$ ipython --no-banner

In [1]: import numpy as np

In [2]: np.set_printoptions(suppress=True, linewidth=120)

In [3]: rd = lambda a: np.round(a, 1) + 0

In [4]: X = np.load("mat.npy")

In [5]: X
Out[5]: 
array([[0, 0, 0, 0, 0, 1, 1],
       [0, 0, 1, 0, 1, 0, 0],
       [0, 1, 0, 1, 0, 0, 0],
       [0, 0, 1, 0, 0, 0, 0],
       [0, 1, 0, 0, 0, 0, 0],
       [1, 0, 0, 0, 0, 0, 0],
       [1, 0, 0, 0, 0, 0, 0]])

In [6]: U, sig, vt = np.linalg.svd(X)

In [7]: np.argmax(sig[:-1] / (sig[1:] + 1e-6)) + 1
Out[7]: np.int64(6)

In [8]: out = U[:, :6] @ np.diag(sig[:6]) @ vt[:6]

In [9]: np.linalg.matrix_rank(X, rtol=0.05)
Out[9]: np.int64(6)

In [10]: rd(out)
Out[10]: 
array([[0., 0., 0., 0., 0., 1., 1.],
       [0., 0., 1., 0., 1., 0., 0.],
       [0., 1., 0., 1., 0., 0., 0.],
       [0., 0., 1., 0., 0., 0., 0.],
       [0., 1., 0., 0., 0., 0., 0.],
       [1., 0., 0., 0., 0., 0., 0.],
       [1., 0., 0., 0., 0., 0., 0.]])

In [11]: np.linalg.matrix_rank(out)
Out[11]: np.int64(6)

In [12]: feats = np.cumsum(np.array([[-1, 1, -1, -2, 0, 1, 0, 0],
    ...:     [1, -1, 2, -2, -1, 0, -2, 2],
    ...:     [0, 2, 0, -1, -1, 1, -1, -2],
    ...:     [-2, 1, 2, -2, 1, -1, 0, 2],
    ...:     [1, 2, -2, 1, -2, -2, 0, -2],
    ...:     [0, 0, -1, -1, -2, 0, 1, 1],
    ...:     [1, 1, 0, -1, 0, 0, -1, -1],
    ...:     [2, 2, -1, 1, -2, -1, 1, 2],
    ...:     [-1, -2, -2, -1, 2, 1, -2, -2],
    ...:     [-2, 2, 0, 1, -1, 1, 0, -1],
    ...:     [0, 2, -1, 1, 0, 0, -1, -1]]), axis=0)

In [13]: feats
Out[13]: 
array([[-1,  1, -1, -2,  0,  1,  0,  0],
       [ 0,  0,  1, -4, -1,  1, -2,  2],
       [ 0,  2,  1, -5, -2,  2, -3,  0],
       [-2,  3,  3, -7, -1,  1, -3,  2],
       [-1,  5,  1, -6, -3, -1, -3,  0],
       [-1,  5,  0, -7, -5, -1, -2,  1],
       [ 0,  6,  0, -8, -5, -1, -3,  0],
       [ 2,  8, -1, -7, -7, -2, -2,  2],
       [ 1,  6, -3, -8, -5, -1, -4,  0],
       [-1,  8, -3, -7, -6,  0, -4, -1],
       [-1, 10, -4, -6, -6,  0, -5, -2]])

In [14]: x0 = np.array([2, 0, 2, 1, 2, 2, 0, 0])

In [15]: y = feats @ x0

In [16]: rd(np.linalg.pinv(feats) @ feats)
Out[16]: 
array([[1., 0., 0., 0., 0., 0., 0., 0.],
       [0., 1., 0., 0., 0., 0., 0., 0.],
       [0., 0., 1., 0., 0., 0., 0., 0.],
       [0., 0., 0., 1., 0., 0., 0., 0.],
       [0., 0., 0., 0., 1., 0., 0., 0.],
       [0., 0., 0., 0., 0., 1., 0., 0.],
       [0., 0., 0., 0., 0., 0., 1., 0.],
       [0., 0., 0., 0., 0., 0., 0., 1.]])

In [17]: rng = np.random.default_rng(418)

In [18]: y = y + 0.1 * rng.normal(size=11)

In [19]: rd(y)
Out[19]: array([ -4.1,  -2.1,  -3.1,  -4.9, -14. , -21. , -19.9, -23.1, -24.1, -27. , -27.9])

In [20]: c, *_ = np.linalg.lstsq(feats, y)

In [21]: rd(np.linalg.norm(y - feats @ c))
Out[21]: np.float64(0.2)

In [22]: c.round()
Out[22]: array([ 2.,  0.,  2.,  1.,  2.,  2.,  0., -0.])

In [23]: rd(feats.T @ (y - feats @ c))
Out[23]: array([0., 0., 0., 0., 0., 0., 0., 0.])

In [24]: rd(c)
Out[24]: array([2., 0., 2., 1., 2., 2., 0., 0.])
